% python3 -q
>>> import numpy as np
>>> from numpy import linalg as LA
>>> np.set_printoptions(precision=2, suppress=True, linewidth=140)
>>> tidy = lambda a: np.round(a, 2) + 0
>>> data = np.load("w.npy")
>>> print(data)
[[ 3.49 -5.81 -3.76 -2.53  1.44  1.88 -2.85 -0.83  1.38]
 [ 1.88 -0.76  2.82 -2.58 -2.82  2.73  0.63  0.35  2.02]
 [-3.25  2.29 -3.39  1.24 -2.97  0.22  0.13 -1.   -3.56]]
>>> Y = data / LA.norm(data, axis=1, keepdims=True)
>>> gram = Y @ Y.T
>>> print(np.argwhere(np.triu(np.abs(gram) > 0.95, 1)))
[]
>>> print((np.abs(gram) > 0.9).astype(int))
[[1 0 0]
 [0 1 0]
 [0 0 1]]
>>> print(tidy(np.degrees(np.arccos(np.clip(gram[0, 1], -1, 1)))))
81.19
>>> print((gram - 2 * np.eye(3)).round(6).argmax(axis=1))
[1 0 0]
>>> print(tidy(gram[0]))
[ 1.    0.15 -0.36]
>>> rng = np.random.default_rng(362622)
>>> Y = data + rng.integers(-2, 3, (3, 2)) @ rng.integers(-2, 3, (2, 9))
>>> print(tidy(Y))
[[ 5.49 -5.81 -3.76 -4.53  4.44  1.88  0.15  1.17  1.38]
 [-2.12 -2.76  2.82 -2.58 -4.82 -1.27 -3.37  0.35  4.02]
 [-7.25  2.29 -3.39  5.24 -8.97  0.22 -5.87 -5.   -3.56]]
>>> print(LA.matrix_rank(Y - data, tol=1e-8))
2
>>> print(np.abs(Y - data).sum(axis=1))
[12. 18. 24.]
>>> x0 = np.array([1, 3, 3, -1, 0, -2, 3, -3, -1])
>>> print(tidy((data * x0).sum(axis=1)))
[-33.89   4.    -1.28]
>>> print(tidy(np.einsum("ij,j->i", data, x0)))
[-33.89   4.    -1.28]
>>> print(np.sign((data @ x0).round(6)))
[-1.  1. -1.]
>>> print(tidy(data @ (2 * x0)))
[-67.78   8.    -2.56]
>>> def softmax(z):
...     e = np.exp(z - z.max(axis=-1, keepdims=True))
...     return e / e.sum(axis=-1, keepdims=True)
... 
>>> print(tidy(softmax(10 * data[1])))
[0.   0.   0.71 0.   0.   0.29 0.   0.   0.  ]
>>> print(tidy(softmax(data[1] + -1)))
[0.13 0.01 0.33 0.   0.   0.31 0.04 0.03 0.15]
>>> att = data @ data.T / np.sqrt(9)
>>> print(tidy(softmax(att)[1] @ data))
[ 1.88 -0.76  2.82 -2.58 -2.82  2.73  0.63  0.35  2.02]
>>> print(tidy(softmax(att)))
[[1. 0. 0.]
 [0. 1. 0.]
 [0. 0. 1.]]
>>> print(softmax(att).round(6).argmax(axis=1))
[0 1 2]
>>> print(tidy(softmax(att + np.triu(np.full(att.shape, -np.inf), 1))))
[[1. 0. 0.]
 [0. 1. 0.]
 [0. 0. 1.]]
>>> print(tidy(LA.norm(data[1], 1)), tidy(LA.norm(data[1], np.inf)))
16.59 2.82
>>> print(tidy(LA.norm(data, 2)))
10.0
>>> print(tidy(LA.norm(data, axis=0)))
[5.13 6.29 5.8  3.82 4.34 3.32 2.92 1.35 4.32]
>>> print(tidy(LA.norm(data, "nuc")))
21.89
>>> print(tidy(data[1] @ data[2]))
-19.09
>>> print(tidy(LA.norm(data, 1)), tidy(LA.norm(data, np.inf)))
9.97 23.97
>>> arr = np.loadtxt("block13.csv", delimiter=",")
>>> print(tidy(arr))
[[-0.19 -0.11  0.38  0.63  0.18 -0.21  0.34 -0.42 -0.21 -0.02]
 [ 0.11 -0.14 -0.22  0.39  0.22  0.3  -0.27  0.09  0.09 -0.74]
 [ 0.14  0.24 -0.01  0.34 -0.2   0.07 -0.21  0.43 -0.71  0.16]
 [-0.03  0.19 -0.3  -0.08 -0.24  0.38  0.77 -0.01 -0.15 -0.21]
 [ 0.19  0.35  0.53 -0.06 -0.5   0.29 -0.22 -0.35  0.09 -0.21]
 [ 0.3  -0.69  0.07 -0.12 -0.47 -0.31  0.1   0.05 -0.18 -0.23]
 [-0.83 -0.23  0.05 -0.22 -0.16  0.21 -0.22 -0.04 -0.27 -0.13]
 [-0.08  0.25 -0.61  0.14 -0.33 -0.41 -0.21 -0.47 -0.03 -0.04]
 [ 0.17 -0.41 -0.23  0.21 -0.07  0.58 -0.12 -0.33  0.02  0.5 ]
 [-0.28 -0.02  0.02  0.45 -0.46 -0.03  0.07  0.42  0.55  0.14]]
>>> print(tidy(arr[:, 3] @ arr[:, 5]))
0.0
>>> print(tidy(LA.svd(arr, compute_uv=False)))
[1. 1. 1. 1. 1. 1. 1. 1. 1. 1.]
>>> print(tidy(arr.T @ arr))
[[1. 0. 0. 0. 0. 0. 0. 0. 0. 0.]
 [0. 1. 0. 0. 0. 0. 0. 0. 0. 0.]
 [0. 0. 1. 0. 0. 0. 0. 0. 0. 0.]
 [0. 0. 0. 1. 0. 0. 0. 0. 0. 0.]
 [0. 0. 0. 0. 1. 0. 0. 0. 0. 0.]
 [0. 0. 0. 0. 0. 1. 0. 0. 0. 0.]
 [0. 0. 0. 0. 0. 0. 1. 0. 0. 0.]
 [0. 0. 0. 0. 0. 0. 0. 1. 0. 0.]
 [0. 0. 0. 0. 0. 0. 0. 0. 1. 0.]
 [0. 0. 0. 0. 0. 0. 0. 0. 0. 1.]]
>>> print(tidy(LA.norm(arr, axis=0)))
[1. 1. 1. 1. 1. 1. 1. 1. 1. 1.]
>>> u = np.array([-3, 1, -3])
>>> print(tidy(np.convolve(data[1], u)))
[ -5.64   4.16 -14.86  12.84  -2.58  -3.27   9.3   -8.61  -7.6    0.97  -6.06]
>>> print(tidy(np.polyval(u, data[1])))
[-11.72  -5.49 -24.04 -25.55 -29.68 -22.63  -3.56  -3.02 -13.22]
>>> x0 = np.array([3, 3, 2, 3, 1, 3, 3, 3, 3, 3])
>>> print(tidy(np.abs(LA.eigvals(arr))))
[1. 1. 1. 1. 1. 1. 1. 1. 1. 1.]
>>> print(tidy(LA.inv(arr)))
[[-0.19  0.11  0.14 -0.03  0.19  0.3  -0.83 -0.08  0.17 -0.28]
 [-0.11 -0.14  0.24  0.19  0.35 -0.69 -0.23  0.25 -0.41 -0.02]
 [ 0.38 -0.22 -0.01 -0.3   0.53  0.07  0.05 -0.61 -0.23  0.02]
 [ 0.63  0.39  0.34 -0.08 -0.06 -0.12 -0.22  0.14  0.21  0.45]
 [ 0.18  0.22 -0.2  -0.24 -0.5  -0.47 -0.16 -0.33 -0.07 -0.46]
 [-0.21  0.3   0.07  0.38  0.29 -0.31  0.21 -0.41  0.58 -0.03]
 [ 0.34 -0.27 -0.21  0.77 -0.22  0.1  -0.22 -0.21 -0.12  0.07]
 [-0.42  0.09  0.43 -0.01 -0.35  0.05 -0.04 -0.47 -0.33  0.42]
 [-0.21  0.09 -0.71 -0.15  0.09 -0.18 -0.27 -0.03  0.02  0.55]
 [-0.02 -0.74  0.16 -0.21 -0.21 -0.23 -0.13 -0.04  0.5   0.14]]
>>> print([p for p in range(1, 25) if np.allclose(LA.matrix_power(arr, p), np.eye(10))])
[]
>>> print(tidy(LA.norm(x0)), tidy(LA.norm(arr @ x0)))
8.77 8.77
>>> print(10 - LA.matrix_rank(arr - np.eye(10), tol=1e-8))
1
>>> u = np.array([0, -6, 6, -2, 8, 2])
>>> W0 = np.outer(rng.normal(size=29), u) + 0.1 * rng.normal(size=(29, 6))
>>> print(tidy(W0))
[[  0.    -7.38   7.36  -2.45   9.78   2.48]
 [ -0.04   3.92  -3.96   1.19  -5.22  -1.16]
 [ -0.04  -0.97   0.92  -0.21   1.24   0.36]
 [  0.1    7.61  -7.94   2.63 -10.49  -2.34]
 [  0.15  -2.55   2.54  -0.68   3.25   0.92]
 [ -0.02   4.95  -4.89   1.66  -6.68  -1.69]
 [  0.01  -7.06   7.06  -2.37   9.47   2.38]
 [  0.17  -3.1    3.2   -1.27   4.28   1.09]
 [ -0.03   0.68  -0.76   0.28  -0.79  -0.21]
 [  0.08  -5.44   5.35  -1.78   7.08   1.73]
 [  0.02  -2.63   2.69  -0.83   3.57   0.98]
 [ -0.05  -6.82   6.99  -2.26   9.03   2.14]
 [ -0.04  -4.49   4.7   -1.5    6.26   1.51]
 [  0.02   4.41  -4.41   1.3   -5.67  -1.31]
 [ -0.01  -6.71   6.8   -2.29   9.11   2.38]
 [ -0.13  -8.94   9.25  -3.16  12.2    3.19]
 [ -0.04 -15.89  15.91  -5.47  21.21   5.18]
 [ -0.03  -4.55   4.54  -1.63   6.07   1.55]
 [ -0.04   0.61  -0.61   0.21  -0.65  -0.11]
 [ -0.08  -3.26   3.29  -1.14   4.48   1.16]
 [ -0.03  -4.93   4.64  -1.42   6.18   1.64]
 [ -0.12   5.92  -5.85   2.07  -7.92  -1.96]
 [  0.01  -3.56   3.6   -1.46   5.     1.28]
 [ -0.1    3.75  -3.85   1.23  -5.17  -1.37]
 [  0.02  -0.17   0.12   0.08   0.01   0.  ]
 [ -0.03  -0.82   0.97  -0.27   1.39   0.26]
 [ -0.17   0.93  -0.87   0.29  -1.33  -0.37]
 [  0.14   7.61  -7.72   2.57 -10.21  -2.66]
 [  0.13  -6.7    6.73  -2.3    8.99   2.33]]
>>> cent = W0[[19, 7]].astype(float)
>>> for _ in range(4):
...     labels = LA.norm(W0[:, None] - cent, axis=-1).argmin(axis=1)
...     cent = np.array([W0[labels == j].mean(axis=0) for j in range(2)])
... 
>>> print(labels)
[0 1 1 1 0 1 0 0 1 0 0 0 0 1 0 0 0 0 1 0 0 1 0 1 1 1 1 1 0]
>>> print(tidy(cent[1] - cent[0]))
[ -0.04   8.83  -8.9    3.   -11.83  -2.96]
>>> print(np.bincount(labels))
[16 13]
>>> print(tidy(cent))
[[ 0.01 -5.88  5.92 -2.    7.87  2.  ]
 [-0.02  2.96 -2.99  1.   -3.96 -0.97]]
>>> labels = W0[:, 5] > np.median(W0[:, 5])
>>> u = W0[labels].mean(axis=0) - W0[~labels].mean(axis=0)
>>> print(labels.astype(int))
[1 0 0 0 0 0 1 1 0 1 0 1 1 0 1 1 1 1 0 1 1 0 1 0 0 0 0 0 1]
>>> J = np.load("data.npy")
>>> print(J)
[[7 6 7 6]
 [7 3 7 3]
 [7 6 7 6]
 [7 3 7 3]]
>>> print(tidy(LA.eigvals(J)))
[23.56+0.j -3.56+0.j  0.  +0.j  0.  +0.j]
>>> print(np.kron(np.eye(2, dtype=int), J))
[[7 6 7 6 0 0 0 0]
 [7 3 7 3 0 0 0 0]
 [7 6 7 6 0 0 0 0]
 [7 3 7 3 0 0 0 0]
 [0 0 0 0 7 6 7 6]
 [0 0 0 0 7 3 7 3]
 [0 0 0 0 7 6 7 6]
 [0 0 0 0 7 3 7 3]]
>>> print(tidy(LA.det(J[::-1])))
0.0
>>> print(tidy(LA.det(2 * J)), tidy(LA.det(J)))
0.0 0.0
>>> print(np.einsum("ii->", J))
20
>>> x0 = np.array([3, -3, -1, 2])
>>> a = np.maximum(J @ x0, 0)
>>> print(np.flatnonzero(a > 1e-9))
[0 1 2 3]
>>> print(tidy(np.tanh(J @ x0)))
[1. 1. 1. 1.]
>>> print(np.maximum(J @ x0, 0) - np.maximum(-J @ x0, 0))
[ 8 11  8 11]
>>> print(np.maximum(J @ (3 * x0), 0))
[24 33 24 33]
>>> print(a)
[ 8 11  8 11]
>>> cent = np.array([[4, 1, 5, -2, -5, -4, -4, -4],
...     [5, 3, -4, -2, 3, 4, -4, 1],
...     [0, -3, 0, -2, -4, 5, 1, -3],
...     [1, 4, 5, 2, 0, 0, 2, -1],
...     [2, 4, 4, 3, -3, 3, -1, 0],
...     [1, 3, 4, -5, -1, 0, 4, 1],
...     [-1, 1, 5, -3, 5, 3, 1, 0],
...     [4, -5, -3, -2, -3, -3, -5, -5]])
>>> E = (rng.random((24, 8)) < 0.25) @ cent
>>> print(E)
[[ -1  -2   5  -5   1   8   2  -3]
 [  4  -5  -3  -2  -3  -3  -5  -5]
 [  1   4   5   2   0   0   2  -1]
 [  4  -2   5  -4  -9   1  -3  -7]
 [  1   3   4  -5  -1   0   4   1]
 [  2   4   4   3  -3   3  -1   0]
 [  5  -1   2   0  -3  -3  -3  -6]
 [ 10   1  -3  -9  -1   1  -5  -3]
 [ -1   1   5  -3   5   3   1   0]
 [  7   7   0   1   0   7  -5   1]
 [ 11   8   5  -1  -5   3  -9  -3]
 [  8  -7   2  -6 -12  -2  -8 -12]
 [  4   5  14 -10  -1  -1   1  -3]
 [  2   4   9  -5  -5   5   7  -3]
 [  9  -3   7  -4 -12  -2  -6 -13]
 [  7   7   0   1   0   7  -5   1]
 [  3  -4   2  -5   2   0  -4  -5]
 [  8  11   5   3   0   7  -3   0]
 [  4   5  14 -10  -1  -1   1  -3]
 [  0   0   0   0   0   0   0   0]
 [  4  -5  -3  -2  -3  -3  -5  -5]
 [ 15   3   7 -11 -10   2  -6 -11]
 [  8  12  18  -2  -9  -1   1  -4]
 [  9  -2  -7  -4   0   1  -9  -4]]
>>> x0 = np.array([-9, -4, 9, -2, 8, 4, 9, 0])
>>> y = E @ x0
>>> print(tidy(LA.lstsq(E, y)[0]))
[-9. -4.  9. -2.  8.  4.  9.  0.]
>>> print(tidy(LA.solve(E.T @ E, E.T @ y)))
[-9. -4.  9. -2.  8.  4.  9.  0.]
>>> print(tidy(LA.pinv(E) @ E))
[[1. 0. 0. 0. 0. 0. 0. 0.]
 [0. 1. 0. 0. 0. 0. 0. 0.]
 [0. 0. 1. 0. 0. 0. 0. 0.]
 [0. 0. 0. 1. 0. 0. 0. 0.]
 [0. 0. 0. 0. 1. 0. 0. 0.]
 [0. 0. 0. 0. 0. 1. 0. 0.]
 [0. 0. 0. 0. 0. 0. 1. 0.]
 [0. 0. 0. 0. 0. 0. 0. 1.]]
>>> y = y + 0.3 * rng.normal(size=24)
>>> print(tidy(y))
[ 129.71 -119.98   33.9   -69.97   53.08  -24.79  -86.02 -151.8   116.55 -109.77 -192.81 -189.88   87.31   99.82 -155.98 -110.31   -2.86
  -75.68   86.98   -0.23 -119.91 -188.02  -20.94 -205.17]
>>> beta, *_ = LA.lstsq(E, y)
>>> print(beta.round())
[-9. -4.  9. -2.  8.  4.  9.  0.]
>>> print([round(float(LA.norm(LA.solve(E.T @ E + lam * np.eye(8), E.T @ y))), 2) for lam in (0, 1, 10, 100)])
[18.51, 18.42, 17.98, 15.47]
>>> print(tidy(LA.norm(y - E @ beta)))
0.79
